$ python3 -q
>>> import numpy as np
>>> np.set_printoptions(precision=3, suppress=True, linewidth=160, floatmode="fixed")
>>> X = np.load("test3.npy")
>>> X
array([[ 0.778, -0.444,  0.444],
       [ 0.444,  0.889,  0.111],
       [ 0.444, -0.111, -0.889]])
>>> q, R = np.linalg.qr(X)
>>> np.trace(q @ q.T)
np.float64(3.0)
>>> abs(R[0, 0]), round(float(np.linalg.norm(X[:, 0])), 3)
(np.float64(1.0), 1.0)
>>> q.shape, R.shape
((3, 3), (3, 3))
>>> np.allclose(R.T @ R, X.T @ X)
True
>>> X @ X
array([[ 0.605, -0.790, -0.099],
       [ 0.790,  0.580,  0.198],
       [-0.099, -0.198,  0.975]])
>>> np.allclose(X @ X.T, X.T @ X)
True
>>> assert X == X.T
Traceback (most recent call last):
  File "<python-input-11>", line 1, in <module>
    assert X == X.T
           ^^^^^^^^
ValueError: The truth value of an array with more than one element is ambiguous. Use a.any() or a.all()
>>> np.linalg.matrix_power(X, 4)
array([[-0.249, -0.917, -0.312],
       [ 0.917, -0.327,  0.229],
       [-0.312, -0.229,  0.922]])
>>> r0 = np.array([-1, 2, -1])
>>> other = X + np.outer(r0, np.eye(3)[1])
>>> other
array([[ 0.778, -1.444,  0.444],
       [ 0.444,  2.889,  0.111],
       [ 0.444, -1.111, -0.889]])
>>> np.linalg.matrix_rank(np.linalg.inv(other) - np.linalg.inv(X), tol=1e-8)
np.int64(1)
>>> F, _ = np.linalg.qr(np.array([[-1.1, -0.8, 0.1, -2.1],
...     [0.4, -0.6, 0.8, -2.2],
...     [1.0, -0.9, -0.6, 0.4],
...     [0.8, 0.0, 0.7, -2.0]]))
>>> F
array([[-0.634, -0.669,  0.131,  0.364],
       [ 0.231, -0.423,  0.635, -0.604],
       [ 0.576, -0.609, -0.540,  0.078],
       [ 0.461,  0.052,  0.537,  0.705]])
>>> round(float(np.linalg.det(2 * F)), 3), round(np.linalg.det(F), 3)
(-16.0, np.float64(-1.0))
>>> round(np.linalg.det(F.T), 3)
np.float64(-1.0)
>>> M = np.loadtxt("m.csv", delimiter=",")
>>> M
array([[  1.758,  -1.874,  -1.035],
       [  1.618,  -1.796,  -1.050],
       [  0.047,  -0.222,  -0.403],
       [  0.000,  -0.006,  -0.047],
       [  0.000,   0.000,  -0.006],
       [ -2.814,  -5.173,  -4.204],
       [ -2.885,  -5.273,  -4.309],
       [ -3.523,  -6.137,  -5.232],
       [ -5.658,  -8.829,  -8.244],
       [-13.412, -17.374, -18.638]])
>>> x0 = np.array([1, 5, 7])
>>> (M * x0).sum(axis=1)
array([ -14.857,  -14.712,   -3.884,   -0.359,   -0.042,  -58.107,  -59.413,  -70.832, -107.511, -230.748])
>>> np.einsum("ij,j->i", M, x0)
array([ -14.857,  -14.712,   -3.884,   -0.359,   -0.042,  -58.107,  -59.413,  -70.832, -107.511, -230.748])
>>> M @ x0
array([ -14.857,  -14.712,   -3.884,   -0.359,   -0.042,  -58.107,  -59.413,  -70.832, -107.511, -230.748])
>>> np.sign((M @ x0).round(6))
array([-1.000, -1.000, -1.000, -1.000, -1.000, -1.000, -1.000, -1.000, -1.000, -1.000])
